% ipython --no-banner

In [1]: import numpy as np

In [2]: import numpy.linalg as la

In [3]: np.set_printoptions(suppress=True, linewidth=120)

In [4]: Q, _ = la.qr(np.array([[1.1, 0.9, 1.4, 0.6, -1.0, 0.9, 0.4, -0.7],
   ...:     [-1.2, 1.0, 2.1, -0.6, -1.0, 1.4, -3.3, 0.9],
   ...:     [0.8, -2.2, 0.3, 0.1, -0.6, -2.3, 0.7, -0.5],
   ...:     [-0.7, -2.2, -0.9, -0.9, -0.8, 1.0, -0.8, 1.4],
   ...:     [-0.5, 0.4, 0.7, -0.8, -0.4, 1.2, 0.6, 2.1],
   ...:     [-0.1, -0.4, -1.0, -0.9, 0.5, 0.2, -0.9, -0.1],
   ...:     [0.0, 0.8, -0.1, -0.1, -0.1, 1.5, -2.6, -2.1],
   ...:     [2.2, 1.2, -1.9, 1.0, -0.6, -0.6, 0.1, 0.3]]))

In [5]: J = -3 * Q

In [6]: print(J.round(2))
[[ 1.11  0.53  1.78  0.66 -0.22 -1.65 -0.26  1.02]
 [-1.21  1.05  1.11  0.62 -1.3   1.36  0.97  0.59]
 [ 0.81 -1.95  1.44  0.41  0.29  0.95  0.76 -0.85]
 [-0.7  -1.67 -0.65  0.56 -1.97 -0.94 -0.25  0.39]
 [-0.5   0.42  0.29  1.76  0.08  0.18 -1.78 -1.47]
 [-0.1  -0.31 -0.95  2.02  1.29  0.1   0.82  1.27]
 [ 0.    0.66 -0.34  0.49 -0.26 -1.29  1.87 -1.72]
 [ 2.21  0.57 -0.99  0.53 -1.25  0.96 -0.06 -0.03]]

In [7]: x0 = np.array([-1, -1, 0, 0, -1, 3, -1, 2])

In [8]: print((J @ x0).argmax())
1

In [9]: print(np.round((J * x0).sum(axis=1), 2))
[-4.07  5.74  1.27  2.55 -0.63  1.13 -9.58  1.36]

In [10]: print(np.round(J @ np.ones(8), 2))
[ 2.96  3.19  1.86 -5.23 -1.02  4.13 -0.6   1.94]

In [11]: print(np.sign((J @ x0).round(6)))
[-1.  1.  1.  1. -1.  1. -1.  1.]

In [12]: print(la.norm(J @ x0) <= la.norm(J, 2) * la.norm(x0) + 1e-9)
True

In [13]: A2 = la.inv(J)

In [14]: print(np.allclose(A2, J.T))
False

In [15]: print(round(float(la.det(J) * la.det(A2)), 2))
1.0

In [16]: print(round(J[5] @ J[1], 2))
-0.0

In [17]: print(np.round(la.norm(J, axis=1), 2))
[3. 3. 3. 3. 3. 3. 3. 3.]

In [18]: print(round(la.norm(J) ** 2 / la.norm(J, 2) ** 2, 2))
8.0

In [19]: u, v = J[4], J[2]

In [20]: print(u @ u)
9.0

In [21]: p = (u @ v) / (u @ u) * u

In [22]: print(p.round(2) + 0)
[0. 0. 0. 0. 0. 0. 0. 0.]

In [23]: print(np.round(np.sort(np.abs(la.eigvals(J))), 2))
[3. 3. 3. 3. 3. 3. 3. 3.]

In [24]: print(np.allclose(J @ J.T, J.T @ J))
True

In [25]: print(np.allclose(J, J.T))
False

In [26]: F = np.load("x.npy")

In [27]: print(F)
[[ 1 -1 -2  2]
 [ 2 -1  2  2]
 [-1  0  1  0]
 [ 2 -1 -1  0]]

In [28]: Q, vecs = la.qr(F[:, :3])[0], la.qr(F[:, 3:])[0]

In [29]: sigma = la.svd(Q.T @ vecs, compute_uv=False)

In [30]: print((sigma > 0.9).sum())
0

In [31]: def softmax(z):
    ...:     e = np.exp(z - z.max(axis=-1, keepdims=True))
    ...:     return e / e.sum(axis=-1, keepdims=True)
    ...: 

In [32]: print(np.round(softmax(10 * J[3]), 2) + 0)
[0.   0.   0.   0.85 0.   0.   0.   0.15]

In [33]: print(np.round(softmax(J[3] + -2), 2))
[0.09 0.03 0.09 0.31 0.02 0.07 0.14 0.26]

In [34]: scores = J @ J.T / np.sqrt(8)

In [35]: print(np.round(softmax(scores + np.triu(np.full(scores.shape, -np.inf), 1)), 2))
[[1.   0.   0.   0.   0.   0.   0.   0.  ]
 [0.04 0.96 0.   0.   0.   0.   0.   0.  ]
 [0.04 0.04 0.92 0.   0.   0.   0.   0.  ]
 [0.04 0.04 0.04 0.89 0.   0.   0.   0.  ]
 [0.04 0.04 0.04 0.04 0.86 0.   0.   0.  ]
 [0.03 0.03 0.03 0.03 0.03 0.83 0.   0.  ]
 [0.03 0.03 0.03 0.03 0.03 0.03 0.8  0.  ]
 [0.03 0.03 0.03 0.03 0.03 0.03 0.03 0.77]]

In [36]: print(np.round(softmax(scores), 2))
[[0.77 0.03 0.03 0.03 0.03 0.03 0.03 0.03]
 [0.03 0.77 0.03 0.03 0.03 0.03 0.03 0.03]
 [0.03 0.03 0.77 0.03 0.03 0.03 0.03 0.03]
 [0.03 0.03 0.03 0.77 0.03 0.03 0.03 0.03]
 [0.03 0.03 0.03 0.03 0.77 0.03 0.03 0.03]
 [0.03 0.03 0.03 0.03 0.03 0.77 0.03 0.03]
 [0.03 0.03 0.03 0.03 0.03 0.03 0.77 0.03]
 [0.03 0.03 0.03 0.03 0.03 0.03 0.03 0.77]]

In [37]: rng = np.random.default_rng(471)

In [38]: labels = rng.permutation(4)

In [39]: print(labels)
[1 2 0 3]

In [40]: A2 = F[labels][:, labels]

In [41]: print(np.allclose(A2, F))
False

In [42]: print(np.round(np.sort(np.abs(la.eigvals(A2))), 2))
[1.43 1.43 1.71 2.85]

In [43]: print(np.diag(A2))
[-1  1  1  0]

In [44]: print(F @ F)
[[ 5 -2 -8  0]
 [ 2 -3 -6  2]
 [-2  1  3 -2]
 [ 1 -1 -7  2]]

In [45]: print((F - F.T) / 2)
[[ 0.  -1.5 -0.5  0. ]
 [ 1.5  0.   1.   1.5]
 [ 0.5 -1.   0.   0.5]
 [ 0.  -1.5 -0.5  0. ]]

In [46]: print(round(float(la.det(F)), 2))
-10.0

In [47]: print(np.round(np.sort(np.abs(la.eigvals(F))), 2))
[1.43 1.43 1.71 2.85]

In [48]: X = np.load("data.npy")

In [49]: print(X)
[[ 0  8 -3  0 -7  2 -4]
 [-8  0  5  7  6 -8 -4]
 [ 3 -5  0  2  5  9 -7]
 [ 0 -7 -2  0  0 -1 -4]
 [ 7 -6 -5  0  0 -1  4]
 [-2  8 -9  1  1  0  1]
 [ 4  4  7  4 -4 -1  0]]

In [50]: # skew-symmetric

In [51]: print(round(float(la.norm(X) ** 2 / la.norm(X, 2) ** 2), 2))
3.33

In [52]: print(round(float(la.norm(X, "nuc")), 2))
74.93

In [53]: print(la.norm(X, axis=1).argmax())
1

In [54]: print(np.round(la.norm(X, axis=0), 2))
[11.92 15.94 13.89  8.37 11.27 12.33 10.68]

In [55]: print(round(float(la.norm(X[2], 1)), 2), np.round(la.norm(X[2], np.inf), 2))
31.0 9.0

In [56]: print(np.round(la.norm(X, axis=1), 2))
[11.92 15.94 13.89  8.37 11.27 12.33 10.68]

In [57]: print(round(float(la.norm(X, 2)), 2))
17.77

In [58]: gram = X.T @ X

In [59]: print(np.trace(gram), (X ** 2).sum())
1052 1052

In [60]: print(gram)
[[142 -57 -29 -36 -51  80  37]
 [-57 254 -24  14 -89 -20  15]
 [-29 -24 193  54  14 -46 -29]
 [-36  14  54  70  37 -42 -41]
 [-51 -89  14  37 127 -13 -30]
 [ 80 -20 -46 -42 -13 152 -39]
 [ 37  15 -29 -41 -30 -39 114]]

In [61]: r = la.matrix_rank(X)

In [62]: print(r)
6

In [63]: N = la.svd(X)[2][r:].T

In [64]: print(N.shape)
(7, 1)

In [65]: print(np.round(N @ N.T, 2) + 0)
[[ 0.19  0.11  0.03 -0.24  0.16 -0.17 -0.17]
 [ 0.11  0.07  0.02 -0.14  0.1  -0.1  -0.1 ]
 [ 0.03  0.02  0.   -0.04  0.03 -0.03 -0.03]
 [-0.24 -0.14 -0.04  0.29 -0.2   0.21  0.21]
 [ 0.16  0.1   0.03 -0.2   0.14 -0.15 -0.15]
 [-0.17 -0.1  -0.03  0.21 -0.15  0.15  0.15]
 [-0.17 -0.1  -0.03  0.21 -0.15  0.15  0.15]]

In [66]: print(np.round(N[:, 0] / N[np.abs(N[:, 0]).round(6).argmax(), 0], 2))
[-0.81 -0.48 -0.13  1.   -0.69  0.72  0.72]

In [67]: print([int(la.matrix_rank(np.delete(X, i, axis=0))) for i in range(7)])
[6, 6, 6, 6, 6, 6, 6]

In [68]: print(la.matrix_rank(X.T @ X), la.matrix_rank(X @ X.T))
6 6

In [69]: print(np.allclose(X @ N, 0))
True

In [70]: print(np.argsort(-la.norm(X, axis=0).round(6), kind="stable")[:3])
[1 2 5]

In [71]: print([round(float(x), 2) for x in la.svd(X, compute_uv=False)[:3]])
[17.77, 17.77, 12.71]

In [72]: print(la.matrix_rank(X, rtol=0.1))
6

In [73]: print(np.round(la.norm(X, 2) / la.norm(X), 2))
0.55

In [74]: x0 = np.array([0, 0, 0, 0, 0, 1, 0])

In [75]: print(round(float(la.det(X)), 2))
-0.0

In [76]: Q = la.solve(np.eye(7) - X, np.eye(7) + X)

In [77]: print(round(float(la.det(Q)), 2))
1.0

In [78]: W2 = np.array([[2, 3, 2, 0], [2, 2, -3, 3]])

In [79]: W0 = np.repeat(W2, 22 // 2, axis=0)

In [80]: W0 = W0 + 0.05 * rng.normal(size=W0.shape)

In [81]: print(W0.round(2))
[[ 2.    3.02  2.02 -0.03]
 [ 2.02  3.09  2.02 -0.06]
 [ 1.98  3.02  1.97  0.1 ]
 [ 2.01  2.92  2.06  0.08]
 [ 2.04  3.03  2.11 -0.04]
 [ 1.96  2.99  1.97  0.05]
 [ 1.97  3.03  2.01  0.1 ]
 [ 1.96  2.97  1.95  0.05]
 [ 1.84  3.01  2.01  0.03]
 [ 2.04  3.    2.02 -0.07]
 [ 1.95  3.1   1.99  0.12]
 [ 2.08  2.02 -2.96  3.  ]
 [ 1.97  1.96 -2.96  3.  ]
 [ 1.96  2.07 -3.03  2.97]
 [ 2.03  1.99 -2.92  3.02]
 [ 2.02  1.98 -3.08  2.98]
 [ 2.03  1.96 -3.06  2.92]
 [ 1.96  2.03 -3.07  2.97]
 [ 1.94  2.07 -2.96  3.  ]
 [ 1.97  2.04 -2.93  2.91]
 [ 1.89  2.01 -2.93  2.99]
 [ 1.94  1.94 -3.    2.93]]

In [82]: u, v = W0[18], W0[3]

In [83]: print(round(u @ u, 2))
25.82

In [84]: print(round(float(u @ v), 2))
4.08

In [85]: p = (u @ v) / (u @ u) * u

In [86]: print(p.round(2))
[ 0.31  0.33 -0.47  0.47]

In [87]: print(np.round(np.outer(u, v), 2))
[[ 3.9   5.66  4.    0.16]
 [ 4.16  6.03  4.27  0.18]
 [-5.95 -8.64 -6.11 -0.25]
 [ 6.04  8.77  6.2   0.25]]

In [88]: print(la.cond(W0) > 100)
False

In [89]: print([round(float(x), 2) for x in la.svd(W0, compute_uv=False)[:3]])
[17.34, 13.04, 0.27]

In [90]: print(round(np.log10(la.cond(W0))))
2

In [91]: print(np.argsort(-la.norm(W0, axis=0).round(6), kind="stable")[:3])
[1 2 3]

In [92]: hat = W0 @ la.solve(W0.T @ W0, W0.T)

In [93]: print(np.round(np.trace(hat), 2))
4.0

In [94]: print(np.round(np.diag(hat), 2))
[0.14 0.27 0.11 0.41 0.14 0.09 0.14 0.09 0.28 0.25 0.22 0.19 0.14 0.18 0.26 0.14 0.23 0.15 0.18 0.11 0.2  0.09]

In [95]: print(np.allclose(hat @ hat, hat))
True

In [96]: x0 = np.array([-2, -1, 1, -2])

In [97]: y = W0 @ x0

In [98]: print(np.round(la.solve(W0.T @ W0, W0.T @ y), 2))
[-2. -1.  1. -2.]

In [99]: print(np.round(la.lstsq(W0, y)[0], 2))
[-2. -1.  1. -2.]

In [100]: print(np.round(la.pinv(W0) @ W0, 2) + 0)
[[1. 0. 0. 0.]
 [0. 1. 0. 0.]
 [0. 0. 1. 0.]
 [0. 0. 0. 1.]]

In [101]: y = y + 0.05 * rng.normal(size=22)

In [102]: print(y.round(2))
[ -4.9   -4.92  -5.23  -5.08  -4.9   -5.04  -5.1   -5.01  -4.8   -4.95  -5.2  -15.14 -14.81 -15.01 -14.96 -14.99 -14.87
 -14.98 -14.9  -14.72 -14.73 -14.61]

In [103]: coef, *_ = la.lstsq(W0, y)

In [104]: print(coef.round(2))
[-1.85 -1.08  0.97 -2.07]

In [105]: print(round(la.norm(y - W0 @ coef), 2))
0.17

In [106]: print(np.round(W0.T @ (y - W0 @ coef), 2) + 0)
[0. 0. 0. 0.]

In [107]: print([round(float(la.norm(la.solve(W0.T @ W0 + lam * np.eye(4), W0.T @ y))), 2) for lam in (0, 1, 10, 100)])
[3.13, 3.0, 2.91, 2.26]
